$ ipython --no-banner

In [1]: import numpy as np

In [2]: from numpy import linalg as LA

In [3]: np.set_printoptions(precision=3, suppress=True, linewidth=100, sign=" ")

In [4]: rng = np.random.default_rng(69663)

In [5]: X = np.triu(rng.random((3, 3)) < 0.8, 1).astype(int)

In [6]: X = X + X.T

In [7]: X
Out[7]: 
array([[ 0,  1,  1],
       [ 1,  0,  1],
       [ 1,  1,  0]])

In [8]: u = np.array([-1, 1, 3])

In [9]: other = X + np.outer(u, np.eye(3)[1])

In [10]: round(LA.det(other) / LA.det(X), 3), np.round(1 + LA.solve(X, u)[1], 3)
Out[10]: (np.float64(1.5), np.float64(1.5))

In [11]: other
Out[11]: 
array([[ 0.,  0.,  1.],
       [ 1.,  1.,  1.],
       [ 1.,  4.,  0.]])

In [12]: u, r1 = other[2], other[1]

In [13]: u @ u
Out[13]: np.float64(17.0)

In [14]: print(u @ r1)
5.0

In [15]: p = (u @ r1) / (u @ u) * u

In [16]: p
Out[16]: array([ 0.294,  1.176,  0.   ])

In [17]: round(float(LA.norm(u + r1) ** 2 + LA.norm(u - r1) ** 2), 3)
Out[17]: 40.0

In [18]: r1 - p
Out[18]: array([ 0.706, -0.176,  1.   ])

In [19]: np.allclose(X @ X.T, X.T @ X)
Out[19]: True

In [20]: np.fft.fft(X[0])
Out[20]: array([ 2.+0.j, -1.+0.j, -1.+0.j])

In [21]: (X @ X)[0]
Out[21]: array([ 2,  1,  1])

In [22]: X @ (-1.0) ** np.arange(3)
Out[22]: array([ 0.,  2.,  0.])

In [23]: F = np.loadtxt("data.csv", delimiter=",")

In [24]: F
Out[24]: 
array([[ 14.683,  24.535,  23.654],
       [ -3.523,   2.774,   1.205],
       [  8.216,  17.752,  12.252],
       [ -0.586,  -4.272, -13.131],
       [  6.626,   3.471,  13.913],
       [  1.84 ,  -8.503, -11.584],
       [  7.405,   3.52 ,  -3.245],
       [  4.835,   0.812,   7.403],
       [ -9.333,  -4.481,   2.659],
       [ -0.96 , -31.083, -23.536],
       [  4.552,  31.315,  17.275],
       [  7.036,  14.211,  11.154],
       [ -3.309, -11.874, -19.828],
       [ -2.149,  -9.266,  -6.186],
       [  0.842,  -9.554, -20.505],
       [  7.283,  16.45 ,  15.831],
       [-16.484,  -9.603,  -5.107],
       [-11.053,  -0.588,   3.052],
       [ -3.015, -16.176,  -9.552],
       [ 17.468,   7.199,  13.585],
       [ -4.855,  -1.405,  11.696],
       [ 19.955,  -2.18 ,  -7.972],
       [ -0.45 ,   2.062,  15.958],
       [ -7.97 ,  19.068,  24.512],
       [  1.375,  -9.324, -17.227]])

In [25]: cen = F - F.mean(axis=0)

In [26]: U, sigma, Vh = LA.svd(cen, full_matrices=False)

In [27]: print(np.abs(Vh[-1]))
[ 0.319  0.717  0.62 ]

In [28]: np.searchsorted(np.cumsum(sigma ** 2) / (sigma ** 2).sum(), 0.9) + 1
Out[28]: np.int64(2)

In [29]: print(sigma)
[ 95.515  40.959  24.484]

In [30]: np.abs(U[:, 0]).argmax()
Out[30]: np.int64(9)

In [31]: print(Vh[0] * np.sign(Vh[0, np.abs(Vh[0]).argmax()]))
[ 0.171  0.687  0.706]

In [32]: d = LA.norm(F[:, None] - F[None], axis=-1)

In [33]: print(LA.matrix_rank(d ** 2))
5

In [34]: np.unravel_index(d.round(6).argmax(), d.shape)
Out[34]: (np.int64(9), np.int64(10))

In [35]: hat = F @ LA.solve(F.T @ F, F.T)

In [36]: np.allclose(hat @ hat, hat)
Out[36]: True

In [37]: vec = np.array([-1, 1, -2])

In [38]: rhs = F @ vec

In [39]: LA.lstsq(F, rhs)[0]
Out[39]: array([-1.,  1., -2.])

In [40]: np.round(LA.pinv(F) @ F, 3) + 0
Out[40]: 
array([[ 1.,  0.,  0.],
       [ 0.,  1.,  0.],
       [ 0.,  0.,  1.]])

In [41]: rhs = rhs + 0.02 * rng.normal(size=25)

In [42]: rhs
Out[42]: 
array([-37.472,   3.901, -14.993,  22.578, -30.966,  12.852,   2.609, -18.812,  -0.471,  16.932,
        -7.8  , -15.156,  31.102,   5.236,  30.595, -22.486,  17.09 ,   4.352,   5.974, -37.396,
       -19.944,  -6.211, -29.379, -21.973,  23.762])

In [43]: c, *_ = LA.lstsq(F, rhs)

In [44]: c
Out[44]: array([-1.   ,  0.999, -1.999])

In [45]: print(round(LA.norm(rhs - F @ c), 3))
0.085

In [46]: np.round(F.T @ (rhs - F @ c), 3) + 0
Out[46]: array([ 0.,  0.,  0.])

In [47]: c.round()
Out[47]: array([-1.,  1., -2.])

In [48]: K = np.load("x.npy")

In [49]: K
Out[49]: 
array([[ 0,  4,  0,  0],
       [ 0,  0,  0, -4],
       [-9,  0,  0,  0],
       [ 0,  0, -4,  0]])

In [50]: vec = np.array([-1, -5, -2, 2])

In [51]: rhs = K @ vec

In [52]: rhs
Out[52]: array([-20,  -8,   9,   8])

In [53]: print(LA.solve(K.T, K[3]))
[ 0. -0. -0.  1.]

In [54]: LA.solve(K, K[:, 3])
Out[54]: array([-0.,  0., -0.,  1.])

In [55]: LA.solve(K, rhs + K[:, 2])
Out[55]: array([-1., -5., -1.,  2.])

In [56]: print(LA.solve(K, rhs))
[-1. -5. -2.  2.]

In [57]: LA.solve(K, -1 * rhs)
Out[57]: array([ 1.,  5.,  2., -2.])
